In [1]: import numpy as np

In [2]: from numpy import linalg as LA

In [3]: np.set_printoptions(precision=2, suppress=True, linewidth=100)

In [4]: def tidy(a):
   ...:     return np.round(a, 2) + 0
   ...: 

In [5]: arr = np.loadtxt("block7.csv", delimiter=",")

In [6]: arr
Out[6]: 
array([[ 4., -4.,  0.],
       [-4.,  4.,  0.],
       [ 0.,  0.,  0.]])

In [7]: # rows and columns are dependent

In [8]: arr.mean(axis=0)
Out[8]: array([0., 0., 0.])

In [9]: arr.shape
Out[9]: (3, 3)

In [10]: np.zeros(3, 3)
TypeError: Cannot interpret '3' as a data type


In [11]: LA.rank(arr)
AttributeError: module 'numpy.linalg' has no attribute 'rank'


In [12]: arr - arr[0]
Out[12]: 
array([[ 0.,  0.,  0.],
       [-8.,  8.,  0.],
       [-4.,  4.,  0.]])

In [13]: tidy(LA.svd(arr, compute_uv=False))
Out[13]: array([8., 0., 0.])

In [14]: np.abs(arr).max()
Out[14]: np.float64(4.0)

In [15]: print(np.diff(arr, axis=0))
[[-8.  8.  0.]
 [ 4. -4.  0.]]

In [16]: W0 = np.load("x.npy")

In [17]: tidy(W0)
Out[17]: 
array([[ 2.  , -0.99, -0.43,  1.96],
       [-1.7 ,  0.86, -1.39,  1.86],
       [-0.77, -0.14,  2.59,  1.29],
       [ 1.23,  2.7 ,  0.42,  0.19]])

In [18]: Uu, s, Vt = LA.svd(W0, full_matrices=False)

In [19]: print((s > 1e-8).sum())
4

In [20]: print(tidy(np.cumsum(s ** 2) / np.sum(s ** 2)))
[0.25 0.5  0.75 1.  ]

In [21]: tidy(s / s[0])
Out[21]: array([1., 1., 1., 1.])

In [22]: tidy(Uu.T @ W0 @ Vt.T)
Out[22]: 
array([[3., 0., 0., 0.],
       [0., 3., 0., 0.],
       [0., 0., 3., 0.],
       [0., 0., 0., 3.]])

In [23]: Uu.shape, s.shape, Vt.shape
Out[23]: ((4, 4), (4,), (4, 4))

In [24]: print(tidy(Uu.T @ Uu))
[[1. 0. 0. 0.]
 [0. 1. 0. 0.]
 [0. 0. 1. 0.]
 [0. 0. 0. 1.]]

In [25]: tidy(Vt @ Vt.T)
Out[25]: 
array([[1., 0., 0., 0.],
       [0., 1., 0., 0.],
       [0., 0., 1., 0.],
       [0., 0., 0., 1.]])

In [26]: X = np.array([[0.38, 0.12, 0.5], [0.0, 0.5, 0.5], [0.56, 0.22, 0.22]])

In [27]: # rows sum to 1

In [28]: B = np.array([[0, 1, 2], [-3, -1, -2], [-1, 0, 2], [2, 2, -1]])

In [29]: LA.matrix_rank(W0 @ B)
Out[29]: np.int64(3)

In [30]: tidy(np.einsum("ij->j", W0))
Out[30]: array([0.77, 2.43, 1.19, 5.3 ])

In [31]: LA.matrix_rank(np.vstack([W0, B.T]))
Out[31]: np.int64(4)

In [32]: np.vstack([W0, B.T]).shape
Out[32]: (7, 4)

In [33]: Q, V = LA.qr(X[:, :2])[0], LA.qr(X[:, 2:])[0]

In [34]: s = LA.svd(Q.T @ V, compute_uv=False)

In [35]: tidy(np.degrees(np.arccos(s.clip(0, 1))))
Out[35]: array([25.09])

In [36]: tidy(LA.norm(Q @ Q.T - V @ V.T, 2))
Out[36]: np.float64(1.0)

In [37]: print((s > 0.9).sum())
1

In [38]: hat = np.triu(np.array([[2, 3, 3], [0, 3, 0], [3, 0, 3]]), 1) + np.eye(3)

In [39]: B = hat @ X @ LA.inv(hat)

In [40]: print(tidy(LA.det(B)))
-0.11

In [41]: print(tidy(B))
[[ 2.06 -3.9  -3.52]
 [ 0.    0.5   0.5 ]
 [ 0.56 -1.46 -1.46]]

In [42]: print(np.allclose(X, X.T))
False

In [43]: tidy(X @ X)
Out[43]: 
array([[0.42, 0.22, 0.36],
       [0.28, 0.36, 0.36],
       [0.34, 0.23, 0.44]])

In [44]: Q, R = LA.qr(X)

In [45]: tidy(abs(R[0, 0])), tidy(LA.norm(X[:, 0]))
Out[45]: (np.float64(0.68), np.float64(0.68))

In [46]: np.trace(Q @ Q.T)
Out[46]: np.float64(3.0)

In [47]: tidy(Q @ R)
Out[47]: 
array([[0.38, 0.12, 0.5 ],
       [0.  , 0.5 , 0.5 ],
       [0.56, 0.22, 0.22]])

In [48]: mat = np.loadtxt("arr.csv", delimiter=",")

In [49]: tidy(mat)
Out[49]: 
array([[ 0.  ,  0.54,  0.26, -1.91],
       [-0.83, -0.54,  1.74,  0.09],
       [ 0.  , -1.83, -0.54, -0.59],
       [-1.82,  0.24, -0.79, -0.04]])

In [50]: Q, V = LA.qr(mat[:, :1])[0], LA.qr(mat[:, 1:])[0]

In [51]: s = LA.svd(Q.T @ V, compute_uv=False)

In [52]: np.degrees(np.arccos(s.clip(0, 1)))
Out[52]: array([90.])

In [53]: print(tidy(LA.norm(Q @ Q.T - V @ V.T, 2)))
1.0

In [54]: (s > 0.9).sum()
Out[54]: np.int64(0)
